$ python3 -q
>>> import numpy as np
>>> np.set_printoptions(suppress=True, linewidth=160)
>>> def rnd(a):
...     return np.round(a, 2) + 0
... 
>>> F = np.load("mat.npy")
>>> F
array([[ -0.1,  -0.8,   0. ,  -0.9,   1. ,  -0.2,   1.1,  -0.7,  -0.2,   1.3,   0.1,   0.3,  -0.5,   0. ],
       [  0.9,  -1.2,  -0.5,   0.7,  -0.8,  -0.1,   1.4,   0.1,  -1.3,  -0.6,  -0.2,   0.1,   1. ,   0.6],
       [  0.7,   0.1,   0.3,  -0.4,  -0.8,  -1.1,  -0.8,   0.4,  -0.4,   0.8,   0.2,  -0.1,  -0.4,   0.7],
       [  0.3,  -0.2,   1.1,   0.1,   0.8,   2.6,   0.3,  -0.1,   0.1,  -0.7,  -1.3,   1.2,   1.2,   0.6],
       [-23. ,  -4. ,   9. , -13. ,  -8. , -10. ,  -1. ,   0. ,   0. , -11. ,  -1. ,  -8. ,   0. , -10. ],
       [  0.7,  -0.2,  -0.9,  -1.3,  -0.1,   0.9,   0.6,   2. ,  -0.3,   0.3,  -0.7,  -0.2,   0.5,   1.3],
       [ -1. ,  -0.6,   2.1,   0.2,  -0.8,  -0.5,  -1.7,  -0.4,   1.1,   0. ,  -0.5,  -0.9,   0.8,   0.8],
       [  0.3,  -0.8,   1.2,   0.4,   0.6,   1.1,  -0.1,  -0.9,   0. ,  -1.1,   0.3,  -1.2,  -1. ,  -0.8],
       [ -0.5,   1.8,  -2. ,  -1.2,  -0.9,   0.2,   0.9,   0.1,  -0.7,   0. ,   0.2,  -0.4,  -1.4,   1.7],
       [ -0.6,  -0.6,   0.4,   0.4,  -1.6,   0. ,  -0.7,  -0.5,  -1.9,  -1.3,   0.5,   0.5,   0.8,  -0.8],
       [  1.7,   0.7,   0.1,   0.9,  -0.4,  -0.6,   0.6,  -1.5,   0.7,  -0.6,   0. ,   0.3,  -1.3,   0.8],
       [  2.8,   1.7,  -0.6,   0. ,  -0.8,  -1. ,   0.1,   0. ,  -0.4,   0. ,   0.1,   0.6,  -0.2,  -0.7],
       [  1.2,  -0.9,  -1.1,   0.8,  -0.6,   2. ,   0.1,   0.2,   2.2,   0.5,  -0.7,  -0.5,  -1.1,  -0.1],
       [ -1.1,  -0.8,   0.9,  -0.1,   0. ,   0.1,  -0.6,  -0.7,   1.7,   1.1,   2. ,  -0.5,   1.4,   1.4],
       [ -0.1,  -0.2,   0.5,  -1.6,  -1.3,  -0.3,  -0.9,   0.7,  -0.9,  -0.3,   0.6,  -0.5,  -2. ,  -0.9],
       [ -0.3,  -1. ,  -0.4,   0.9,   0.9,  -0.8,  -2. ,  -0.2,   0.6,  -1.5,   0. ,   1.1,   0.8,  -1.1],
       [  1.5,   1. ,  -2.2,  -1.3,  -1.8,   0.8,  -0.3,  -1.4,  -0.1,   0.5,   1. ,  -0.3,   0. ,   1.7],
       [  0. ,   0.9,   0. ,  -0.6,   0.6,   0.3,   0. ,   0.3,   1.2,   2.8,   0.8,  -1.1,   0.3,   0.5],
       [ -0.1,  -0.5,   0.1,   0.6,  -0.4,  -0.3,  -0.4,   0.3,   0.9,   0.2,  -0.2,  -0.4,  -0.3,  -1.8],
       [ -0.8,  -0.9,   0.9,  -0.6,  -1. ,  -1.5,  -0.3,   0.1,   2. ,  -0.4,  -1.1,   2.2,   1.4,  -1. ],
       [  0.8,  -0.9,  -0.1,   0. ,   1.8,   0.3,   0.4,   0.9,  -1.3,   1.4,  -1.5,   0.8,   0.4,   0.5],
       [ -0.2,   1. ,  -0.6,   1.1,  -0.1,   0.5,   0. ,  -2.1,   2. ,   1.7,   0. ,  -0.3,   0. ,   0.6],
       [  0.9,   0.3,  -0.4,  -0.5,   1.1,   1.4,   0.6,   1.7,   0.7,   0.7,  -1.2,  -1.7,  -1.8,  -0.5],
       [  0.4,   0.9,   1.7,   0. ,  -0.8,   1.3,  -0.5,  -0.8,   0.8,  -0.1,  -2.1,  -1.4,  -0.8,  -2. ],
       [ -0.8,  -2.1,   0.5,  -0.2,   1.2,   0.9,   0.9,  -1.2,  -0.9,   0.5,   0.5,  -0.3,  -2.7,   0.8],
       [ -1. ,   1.8,  -1.6,   0.7,  -0.5,   0. ,   0. ,   0.7,  -0.7,   0.9,  -0.4,   0.7,   0.4,   0.2],
       [ -1.3,   0.4,   1.3,  -0.6,  -0.8,  -0.9,   1. ,   1. ,  -1.3,   0.6,   1.1,  -1.8,   0.3,  -0.6],
       [ -1.2,  -0.5,  -0.6,  -0.5,   0.3,   1.8,   2.1,   0.5,  -0.1,  -0.8,  -1.6,   1.7,  -0.3,   0.9],
       [ -1.2,   1.1,   1.2,  -1.4,   0.5,   1.2,   1.5,   0. ,  -1.3,   0.1,   0. ,  -1.1,   0.1,  -0.7],
       [  1.1,  -1. ,  -0.1,   1.1,   0.2,  -0.7,   1.2,  -1.1,  -0.7,  -0.5,   1. ,   1. ,   0.2,   0.3],
       [ -1.9,  -0.7,   0.9,  -2.8,   0.8,  -0.5,   0.1,   0.5,  -0.1,   0.9,  -0.5,   0.5,   0.5,   0.2],
       [ -0.5,   0. ,   0.2,   1.2,  -0.2,  -1.2,  -1.5,  -0.4,  -1.4,   0.1,  -0.2,  -0.3,  -0.9,  -0.9],
       [ -1. ,  -1.2,   0. ,   1. ,   1.6,   1.7,  -0.2,  -0.9,   0.2,  -2. ,  -0.6,   0.3,   0.3,  -0.1],
       [  0.3,   0.9,  -0.4,   0.2,  -1.7,  -0.9,  -1.9,  -0.8,  -1. ,  -0.9,   1.5,  -0.7,   0.1,  -2.1]])
>>> labels = F[:, 9] > np.median(F[:, 9])
>>> u = F[labels].mean(axis=0) - F[~labels].mean(axis=0)
>>> ((F - F.mean(axis=0)) @ u > 0).astype(int)
array([1, 1, 1, 1, 0, 1, 0, 0, 1, 0, 1, 1, 1, 1, 0, 0, 1, 1, 1, 0, 1, 1, 1, 0, 1, 1, 1, 1, 1, 1, 1, 0, 0, 0])
>>> labels.astype(int)
array([1, 0, 1, 0, 0, 1, 0, 0, 0, 0, 0, 0, 1, 1, 0, 0, 1, 1, 1, 0, 1, 1, 1, 0, 1, 1, 1, 0, 1, 0, 1, 1, 0, 0])
>>> rnd(u)
array([ 1.08,  0.35, -0.82,  0.31,  0.91,  0.7 ,  0.32,  0.42,  0.13,  2.13,  0.26, -0.13, -0.2 ,  1.01])
